In [1]: import numpy as np

In [2]: np.set_printoptions(suppress=True, linewidth=160)

In [3]: def rnd(a):
   ...:     return np.round(a, 2) + 0
   ...: 

In [4]: X = 5 * np.eye(6) + np.ones((6, 6))

In [5]: X
Out[5]: 
array([[6., 1., 1., 1., 1., 1.],
       [1., 6., 1., 1., 1., 1.],
       [1., 1., 6., 1., 1., 1.],
       [1., 1., 1., 6., 1., 1.],
       [1., 1., 1., 1., 6., 1.],
       [1., 1., 1., 1., 1., 6.]])

In [6]: low = np.linalg.cholesky(X)

In [7]: np.linalg.eigvalsh(X).min() > 0
Out[7]: np.True_

In [8]: print(rnd(low))
[[2.45 0.   0.   0.   0.   0.  ]
 [0.41 2.42 0.   0.   0.   0.  ]
 [0.41 0.35 2.39 0.   0.   0.  ]
 [0.41 0.35 0.3  2.37 0.   0.  ]
 [0.41 0.35 0.3  0.26 2.36 0.  ]
 [0.41 0.35 0.3  0.26 0.24 2.35]]

In [9]: rnd(X / np.sqrt(np.outer(np.diag(X), np.diag(X))))
Out[9]: 
array([[1.  , 0.17, 0.17, 0.17, 0.17, 0.17],
       [0.17, 1.  , 0.17, 0.17, 0.17, 0.17],
       [0.17, 0.17, 1.  , 0.17, 0.17, 0.17],
       [0.17, 0.17, 0.17, 1.  , 0.17, 0.17],
       [0.17, 0.17, 0.17, 0.17, 1.  , 0.17],
       [0.17, 0.17, 0.17, 0.17, 0.17, 1.  ]])

In [10]: x0 = np.array([2, -2, 1, 2, 2, 2])

In [11]: np.einsum("ij,j->i", X, x0)
Out[11]: array([17., -3., 12., 17., 17., 17.])

In [12]: np.linalg.norm(X @ x0) <= np.linalg.norm(X, 2) * np.linalg.norm(x0) + 1e-9
Out[12]: np.True_

In [13]: X * x0
Out[13]: 
array([[ 12.,  -2.,   1.,   2.,   2.,   2.],
       [  2., -12.,   1.,   2.,   2.,   2.],
       [  2.,  -2.,   6.,   2.,   2.,   2.],
       [  2.,  -2.,   1.,  12.,   2.,   2.],
       [  2.,  -2.,   1.,   2.,  12.,   2.],
       [  2.,  -2.,   1.,   2.,   2.,  12.]])

In [14]: (X @ x0).argmax()
Out[14]: np.int64(0)

In [15]: X @ np.eye(6)[5]
Out[15]: array([1., 1., 1., 1., 1., 6.])

In [16]: X @ (2 * x0)
Out[16]: array([34., -6., 24., 34., 34., 34.])

In [17]: O, evecs = np.linalg.qr(X[:, :2])[0], np.linalg.qr(X[:, 2:])[0]

In [18]: sig = np.linalg.svd(O.T @ evecs, compute_uv=False)

In [19]: print(rnd(sig))
[0.64 0.  ]

In [20]: rnd(np.linalg.norm(O @ O.T - evecs @ evecs.T, 2))
Out[20]: np.float64(1.0)

In [21]: rnd(np.degrees(np.arccos(sig.clip(0, 1))))
Out[21]: array([50.55, 90.  ])

In [22]: G = X.T @ X

In [23]: rnd(np.linalg.svd(X, compute_uv=False) ** 2)
Out[23]: array([121.,  25.,  25.,  25.,  25.,  25.])

In [24]: G
Out[24]: 
array([[41., 16., 16., 16., 16., 16.],
       [16., 41., 16., 16., 16., 16.],
       [16., 16., 41., 16., 16., 16.],
       [16., 16., 16., 41., 16., 16.],
       [16., 16., 16., 16., 41., 16.],
       [16., 16., 16., 16., 16., 41.]])

In [25]: np.trace(G), (X ** 2).sum()
Out[25]: (np.float64(246.0), np.float64(246.0))

In [26]: (X @ X.T).shape
Out[26]: (6, 6)

In [27]: out = X[0, 0] * X[1:] - np.outer(X[1:, 0], X[0])

In [28]: print(out)
[[ 0. 35.  5.  5.  5.  5.]
 [ 0.  5. 35.  5.  5.  5.]
 [ 0.  5.  5. 35.  5.  5.]
 [ 0.  5.  5.  5. 35.  5.]
 [ 0.  5.  5.  5.  5. 35.]]

In [29]: print(np.linalg.matrix_rank(out), np.linalg.matrix_rank(X))
5 6

In [30]: J = np.array([[2, 2, -1],
    ...:     [4, 4, 2],
    ...:     [1, 5, 0],
    ...:     [-1, 4, 3],
    ...:     [-3, 2, 0],
    ...:     [0, 3, 3],
    ...:     [2, 2, 4],
    ...:     [0, 1, 2],
    ...:     [3, -1, 3],
    ...:     [5, 2, 1]])

In [31]: J
Out[31]: 
array([[ 2,  2, -1],
       [ 4,  4,  2],
       [ 1,  5,  0],
       [-1,  4,  3],
       [-3,  2,  0],
       [ 0,  3,  3],
       [ 2,  2,  4],
       [ 0,  1,  2],
       [ 3, -1,  3],
       [ 5,  2,  1]])

In [32]: U, sig, Vt = np.linalg.svd(J, full_matrices=False)

In [33]: rnd(np.abs(Vt[0]))
Out[33]: array([0.51, 0.7 , 0.5 ])

In [34]: rnd(U.T @ U)
Out[34]: 
array([[1., 0., 0.],
       [0., 1., 0.],
       [0., 0., 1.]])

In [35]: print(rnd(sig / sig[0]))
[1.   0.62 0.46]

In [36]: print(U.shape, sig.shape, Vt.shape)
(10, 3) (3,) (3, 3)

In [37]: print((sig > 1e-8).sum())
3

In [38]: out = np.c_[J[:, :1] @ np.array([[2]]), np.array([2, 2, 3, 2, 2, 3, 2, 1, 0, 3])]

In [39]: print(out)
[[ 4  2]
 [ 8  2]
 [ 2  3]
 [-2  2]
 [-6  2]
 [ 0  3]
 [ 4  2]
 [ 0  1]
 [ 6  0]
 [10  3]]

In [40]: rnd(np.linalg.norm(np.linalg.qr(J)[0].T @ out, axis=0) ** 2 / ((out ** 2).sum(axis=0) + 1e-12))
Out[40]: array([1.  , 0.89])

In [41]: print(np.linalg.matrix_rank(out))
2

In [42]: print(np.linalg.matrix_rank(np.c_[J, out]))
4

In [43]: idx = J[:, 1] > np.median(J[:, 1])

In [44]: f = J[idx].mean(axis=0) - J[~idx].mean(axis=0)

In [45]: ((J - J.mean(axis=0)) @ f > 0).astype(int)
Out[45]: array([0, 1, 1, 1, 1, 1, 0, 0, 0, 0])

In [46]: np.argsort(-np.abs(f).round(6), kind="stable")
Out[46]: array([1, 0, 2])

In [47]: (((J - J.mean(axis=0)) @ f > 0) == idx).mean()
Out[47]: np.float64(0.9)

In [48]: rnd(f)
Out[48]: array([-0.5 ,  2.67,  0.5 ])

In [49]: d = np.linalg.norm(J[:, None] - J[None], axis=-1)

In [50]: print(np.flatnonzero(d[0] < d.mean() / 2))
[0]

In [51]: rnd(d[:5, :5])
Out[51]: 
array([[0.  , 4.12, 3.32, 5.39, 5.1 ],
       [4.12, 0.  , 3.74, 5.1 , 7.55],
       [3.32, 3.74, 0.  , 3.74, 5.  ],
       [5.39, 5.1 , 3.74, 0.  , 4.12],
       [5.1 , 7.55, 5.  , 4.12, 0.  ]])

In [52]: d.mean(axis=1).argmax()
Out[52]: np.int64(4)

In [53]: np.linalg.matrix_rank(d ** 2)
Out[53]: np.int64(5)

In [54]: print(rnd(np.linalg.norm(J - J.mean(axis=0), axis=1)))
[2.82 3.15 3.12 3.09 4.64 1.93 2.44 1.93 4.02 3.79]

In [55]: rnd(np.linalg.norm(J, axis=1))
Out[55]: array([3.  , 6.  , 5.1 , 5.1 , 3.61, 4.24, 4.9 , 2.24, 4.36, 5.48])

In [56]: d[0].round(6).argsort(kind="stable")[:4]
Out[56]: array([0, 2, 9, 7])

In [57]: arr = np.load("w.npy")

In [58]: arr
Out[58]: 
array([[ 57, -43, -25,  33,  20, -15,  40, -17,   9],
       [-43,  38,   3, -31,   3,   0, -37,  11, -12],
       [-25,   3,  57,  -1, -60,  39,   0,  17,  15],
       [ 33, -31,  -1,  45, -10,   3,  40, -29,  -9],
       [ 20,   3, -60, -10,  66, -42,  -9, -10, -12],
       [-15,   0,  39,   3, -42,  27,   3,   9,   9],
       [ 40, -37,   0,  40,  -9,   3,  41, -20,   3],
       [-17,  11,  17, -29, -10,   9, -20,  29,  21],
       [  9, -12,  15,  -9, -12,   9,   3,  21,  27]])

In [59]: w1 = np.array([[3, 3, 3, 2, -3],
    ...:     [-3, 2, 0, 3, 3],
    ...:     [3, 1, -3, -2, 0],
    ...:     [2, 1, -2, -2, -3],
    ...:     [2, -2, 0, -3, 0],
    ...:     [2, -1, -2, 0, 2]])

In [60]: c = np.array([-4, -9, 8, 7, 1])

In [61]: hid = np.maximum(X @ w1 + c, 0)

In [62]: hid
Out[62]: 
array([[20., 10., 19., 15.,  0.],
       [ 0.,  5.,  4., 20., 15.],
       [20.,  0.,  0.,  0.,  0.],
       [15.,  0.,  0.,  0.,  0.],
       [15.,  0.,  4.,  0.,  0.],
       [15.,  0.,  0.,  5., 10.]])

In [63]: print((hid > 0).astype(int))
[[1 1 1 1 0]
 [0 1 1 1 1]
 [1 0 0 0 0]
 [1 0 0 0 0]
 [1 0 1 0 0]
 [1 0 0 1 1]]

In [64]: np.linalg.matrix_rank(hid)
Out[64]: np.int64(5)

In [65]: C = np.array([[3, 0, -2], [3, 2, -1], [0, -1, 0], [3, -2, 1], [0, 1, -2]])

In [66]: print(hid @ C)
[[135. -29. -35.]
 [ 75. -19. -15.]
 [ 60.   0. -40.]
 [ 45.   0. -30.]
 [ 45.  -4. -30.]
 [ 60.   0. -45.]]

In [67]: (hid @ C).round(6).argmax(axis=1)
Out[67]: array([0, 0, 0, 0, 0, 0])

In [68]: f, v = arr[4], arr[3]

In [69]: print(f @ v)
-571

In [70]: pr = (f @ v) / (f @ f) * f

In [71]: print(rnd(pr))
[-1.08 -0.16  3.25  0.54 -3.57  2.27  0.49  0.54  0.65]

In [72]: (v - pr) @ f
Out[72]: np.float64(0.0)

In [73]: rnd(np.linalg.norm(f + v) ** 2 + np.linalg.norm(f - v) ** 2)
Out[73]: np.float64(34522.0)

In [74]: E = np.array([[1, 1, 1, 1, 1, 1, 1, 1],
    ...:     [1, 1, -1, -1, 1, 1, -1, -1],
    ...:     [1, -1, 1, -1, -1, 1, -1, 1],
    ...:     [1, -1, 1, -1, 1, -1, 1, -1],
    ...:     [1, 1, -1, -1, -1, -1, 1, 1],
    ...:     [1, -1, -1, 1, 1, -1, -1, 1],
    ...:     [1, 1, 1, 1, -1, -1, -1, -1],
    ...:     [1, -1, -1, 1, -1, 1, 1, -1]])

In [75]: f = np.array([-1, 1, 2, 0, 2, -5, -2, 0])

In [76]: out = E + np.outer(f, np.eye(8)[5])

In [77]: rnd(np.linalg.det(out) / np.linalg.det(E)), rnd(1 + np.linalg.solve(E, f)[5])
Out[77]: (np.float64(1.88), np.float64(1.88))

In [78]: np.linalg.matrix_rank(np.linalg.inv(out) - np.linalg.inv(E), tol=1e-8)
Out[78]: np.int64(1)

In [79]: rnd(np.linalg.svd(E, compute_uv=False))
Out[79]: array([2.83, 2.83, 2.83, 2.83, 2.83, 2.83, 2.83, 2.83])

In [80]: print(E @ E.T)
[[8 0 0 0 0 0 0 0]
 [0 8 0 0 0 0 0 0]
 [0 0 8 0 0 0 0 0]
 [0 0 0 8 0 0 0 0]
 [0 0 0 0 8 0 0 0]
 [0 0 0 0 0 8 0 0]
 [0 0 0 0 0 0 8 0]
 [0 0 0 0 0 0 0 8]]

In [81]: rng = np.random.default_rng(96997)

In [82]: idx = rng.permutation(8)

In [83]: idx
Out[83]: array([2, 3, 7, 1, 0, 4, 6, 5])

In [84]: out = E[idx][:, idx]

In [85]: print(np.diag(out))
[ 1 -1 -1  1  1 -1 -1 -1]

In [86]: f = np.array([3, 2, 5])

In [87]: np.correlate(E[7], E[4], "full")
Out[87]: array([ 1,  0, -3,  0,  1,  0,  5,  0, -5,  0, -1,  0,  3,  0, -1])

In [88]: theta = np.radians(180)

In [89]: r_ = np.eye(8)

In [90]: r_[3, 3] = r_[7, 7] = np.cos(theta)

In [91]: r_[3, 7], r_[7, 3] = -np.sin(theta), np.sin(theta)

In [92]: print(rnd(r_))
[[ 1.  0.  0.  0.  0.  0.  0.  0.]
 [ 0.  1.  0.  0.  0.  0.  0.  0.]
 [ 0.  0.  1.  0.  0.  0.  0.  0.]
 [ 0.  0.  0. -1.  0.  0.  0.  0.]
 [ 0.  0.  0.  0.  1.  0.  0.  0.]
 [ 0.  0.  0.  0.  0.  1.  0.  0.]
 [ 0.  0.  0.  0.  0.  0.  1.  0.]
 [ 0.  0.  0.  0.  0.  0.  0. -1.]]

In [93]: out = E @ r_.T

In [94]: rnd(out)
Out[94]: 
array([[ 1.,  1.,  1., -1.,  1.,  1.,  1., -1.],
       [ 1.,  1., -1.,  1.,  1.,  1., -1.,  1.],
       [ 1., -1.,  1.,  1., -1.,  1., -1., -1.],
       [ 1., -1.,  1.,  1.,  1., -1.,  1.,  1.],
       [ 1.,  1., -1.,  1., -1., -1.,  1., -1.],
       [ 1., -1., -1., -1.,  1., -1., -1., -1.],
       [ 1.,  1.,  1., -1., -1., -1., -1.,  1.],
       [ 1., -1., -1., -1., -1.,  1.,  1.,  1.]])

In [95]: print(np.allclose(np.linalg.norm(E, axis=1), np.linalg.norm(out, axis=1)))
True

In [96]: mat = np.loadtxt("arr.csv", delimiter=",")

In [97]: mat
Out[97]: 
array([[ -1.74,  -5.78,  -4.05,   3.95, -10.43],
       [  2.35,  -2.94,  -0.26,   0.18,  -1.7 ],
       [  1.39,   5.99,  -1.73,   1.22,  -1.43],
       [  3.31,  -7.41,  -1.76,   0.  ,  -6.02],
       [ -1.4 ,   0.02,  -0.72,   2.08,  -2.24],
       [ -1.81,  -4.89,   0.45,   0.37,  -1.17],
       [ -2.01,   7.62,   1.  ,   0.02,   4.38],
       [ -1.88,  -2.89,  -1.99,   2.  ,  -4.79],
       [ -1.51,  -1.97,   2.14,  -1.39,   3.97],
       [ -0.88,   3.78,   3.2 ,  -2.06,   8.63],
       [  2.06,  -7.73,   3.33,  -3.41,   4.07],
       [ -0.54,  -3.02,  -2.64,   3.05,  -8.87],
       [ -2.42,   5.47,  -0.43,   1.08,   0.58],
       [  1.61,  -0.99,   3.54,  -3.34,   6.26],
       [  1.12,  -3.13,  -0.15,   0.74,  -2.63],
       [  2.23,  -1.22,   0.28,  -1.18,   0.45],
       [ -1.03,  -6.58,  -1.42,   2.18,  -5.12],
       [ -0.79,   0.25,  -4.06,   3.49,  -7.79],
       [ -1.3 ,  -6.77,  -4.55,   4.47, -11.24],
       [  3.51,  -4.47,   3.13,  -3.96,   3.66],
       [  2.61,  -2.68,   1.5 ,  -2.35,   2.46],
       [ -0.44,  -0.09,  -0.14,   1.22,  -1.03],
       [  2.53,  -1.66,  -1.86,   0.76,  -4.35],
       [ -2.58,  -2.14,   0.22,   1.47,  -1.88],
       [ -2.24,   4.98,   2.64,  -0.73,   7.09],
       [  0.34,   4.18,   4.18,  -3.14,   8.76],
       [  2.85,  -4.12,  -1.22,  -0.66,  -3.05],
       [ -0.47,  -0.21,  -2.13,   1.43,  -4.13],
       [  2.29,  -5.93,  -0.41,  -0.76,  -2.77],
       [  1.56,  -1.14,   1.37,  -1.99,   2.16],
       [ -2.6 ,   3.87,  -0.34,   1.48,   0.42],
       [  0.92,   6.22,  -0.07,   0.  ,   1.86],
       [  1.13,  -8.12,   0.6 ,  -1.13,  -0.7 ],
       [  1.44,  -0.7 ,  -1.8 ,   0.62,  -4.5 ],
       [ -1.48,   7.04,   0.08,   0.85,   1.66],
       [  2.33,   7.62,   2.5 ,  -3.14,   8.92]])

In [98]: G = np.cov(mat, rowvar=False)

In [99]: rnd(mat.std(axis=0))
Out[99]: array([1.9 , 4.64, 2.18, 2.11, 5.13])

In [100]: rnd(np.corrcoef(mat[:, 0], mat[:, 2])[0, 1])
Out[100]: np.float64(0.19)

In [101]: rnd(np.polyfit(mat[:, 0], mat[:, 2], 1))
Out[101]: array([ 0.22, -0.1 ])

In [102]: np.argsort(-mat.std(axis=0).round(6), kind="stable")
Out[102]: array([4, 1, 2, 3, 0])

In [103]: rnd(np.corrcoef(mat.T))
Out[103]: 
array([[ 1.  , -0.29,  0.19, -0.56,  0.11],
       [-0.29,  1.  ,  0.26, -0.1 ,  0.54],
       [ 0.19,  0.26,  1.  , -0.9 ,  0.94],
       [-0.56, -0.1 , -0.9 ,  1.  , -0.83],
       [ 0.11,  0.54,  0.94, -0.83,  1.  ]])

In [104]: data = np.loadtxt("out10.csv", delimiter=",")

In [105]: print(data)
[[5. 1. 0. 0. 0. 0. 0. 0. 0. 0.]
 [0. 5. 1. 0. 0. 0. 0. 0. 0. 0.]
 [0. 0. 5. 1. 0. 0. 0. 0. 0. 0.]
 [0. 0. 0. 5. 1. 0. 0. 0. 0. 0.]
 [0. 0. 0. 0. 5. 1. 0. 0. 0. 0.]
 [0. 0. 0. 0. 0. 5. 1. 0. 0. 0.]
 [0. 0. 0. 0. 0. 0. 5. 1. 0. 0.]
 [0. 0. 0. 0. 0. 0. 0. 5. 1. 0.]
 [0. 0. 0. 0. 0. 0. 0. 0. 5. 1.]
 [0. 0. 0. 0. 0. 0. 0. 0. 0. 5.]]

In [106]: T = np.stack([data, 5 * data, data[::-1]])

In [107]: rnd(np.linalg.norm(T, axis=(1, 2)))
Out[107]: array([16.09, 80.47, 16.09])

In [108]: np.linalg.matrix_rank(T)
Out[108]: array([10, 10, 10])

In [109]: out = np.array([[3, 2, 5, 1, 1, 3, 4, 3, 4],
     ...:     [3, 3, 3, 0, 0, 0, 3, 2, 4],
     ...:     [5, 1, 0, 2, 3, 5, 2, 2, 0],
     ...:     [3, 4, 3, 3, 0, 0, 1, 0, 5],
     ...:     [1, 5, 5, 3, 4, 3, 2, 5, 4],
     ...:     [2, 5, 3, 4, 5, 0, 4, 1, 3],
     ...:     [0, 5, 1, 3, 2, 5, 1, 3, 4],
     ...:     [2, 2, 5, 3, 3, 3, 3, 5, 5],
     ...:     [3, 5, 0, 1, 0, 5, 2, 5, 2]])

In [110]: K = np.triu(out, 1)

In [111]: K
Out[111]: 
array([[0, 2, 5, 1, 1, 3, 4, 3, 4],
       [0, 0, 3, 0, 0, 0, 3, 2, 4],
       [0, 0, 0, 2, 3, 5, 2, 2, 0],
       [0, 0, 0, 0, 0, 0, 1, 0, 5],
       [0, 0, 0, 0, 0, 3, 2, 5, 4],
       [0, 0, 0, 0, 0, 0, 4, 1, 3],
       [0, 0, 0, 0, 0, 0, 0, 3, 4],
       [0, 0, 0, 0, 0, 0, 0, 0, 5],
       [0, 0, 0, 0, 0, 0, 0, 0, 0]])

In [112]: rank = np.linalg.matrix_rank(K)

In [113]: rank
Out[113]: np.int64(7)

In [114]: null = np.linalg.svd(K)[2][rank:].T

In [115]: np.allclose(K @ null, 0)
Out[115]: True

In [116]: [int(np.linalg.matrix_rank(K[:i])) for i in range(1, len(K) + 1)]
Out[116]: [1, 2, 3, 4, 5, 6, 7, 7, 7]

In [117]: null.shape
Out[117]: (9, 2)

In [118]: print(np.linalg.matrix_rank(K.T @ K), np.linalg.matrix_rank(K @ K.T))
7 7

In [119]: [int(np.linalg.matrix_rank(K[:, :j + 1])) for j in range(9)]
Out[119]: [0, 1, 2, 3, 3, 4, 5, 6, 7]

In [120]: rnd(K @ null)
Out[120]: 
array([[0., 0.],
       [0., 0.],
       [0., 0.],
       [0., 0.],
       [0., 0.],
       [0., 0.],
       [0., 0.],
       [0., 0.],
       [0., 0.]])

In [121]: [int(np.linalg.matrix_rank(np.delete(K, i, axis=0))) for i in range(9)]
Out[121]: [6, 6, 6, 7, 6, 7, 7, 7, 7]

In [122]: rnd(null @ null.T)
Out[122]: 
array([[ 1.  ,  0.  ,  0.  ,  0.  ,  0.  ,  0.  ,  0.  ,  0.  ,  0.  ],
       [ 0.  ,  0.02,  0.  , -0.11,  0.08,  0.  ,  0.  ,  0.  ,  0.  ],
       [ 0.  ,  0.  ,  0.  ,  0.  ,  0.  ,  0.  ,  0.  ,  0.  ,  0.  ],
       [ 0.  , -0.11,  0.  ,  0.68, -0.45,  0.  ,  0.  ,  0.  ,  0.  ],
       [ 0.  ,  0.08,  0.  , -0.45,  0.3 ,  0.  ,  0.  ,  0.  ,  0.  ],
       [ 0.  ,  0.  ,  0.  ,  0.  ,  0.  ,  0.  ,  0.  ,  0.  ,  0.  ],
       [ 0.  ,  0.  ,  0.  ,  0.  ,  0.  ,  0.  ,  0.  ,  0.  ,  0.  ],
       [ 0.  ,  0.  ,  0.  ,  0.  ,  0.  ,  0.  ,  0.  ,  0.  ,  0.  ],
       [ 0.  ,  0.  ,  0.  ,  0.  ,  0.  ,  0.  ,  0.  ,  0.  ,  0.  ]])
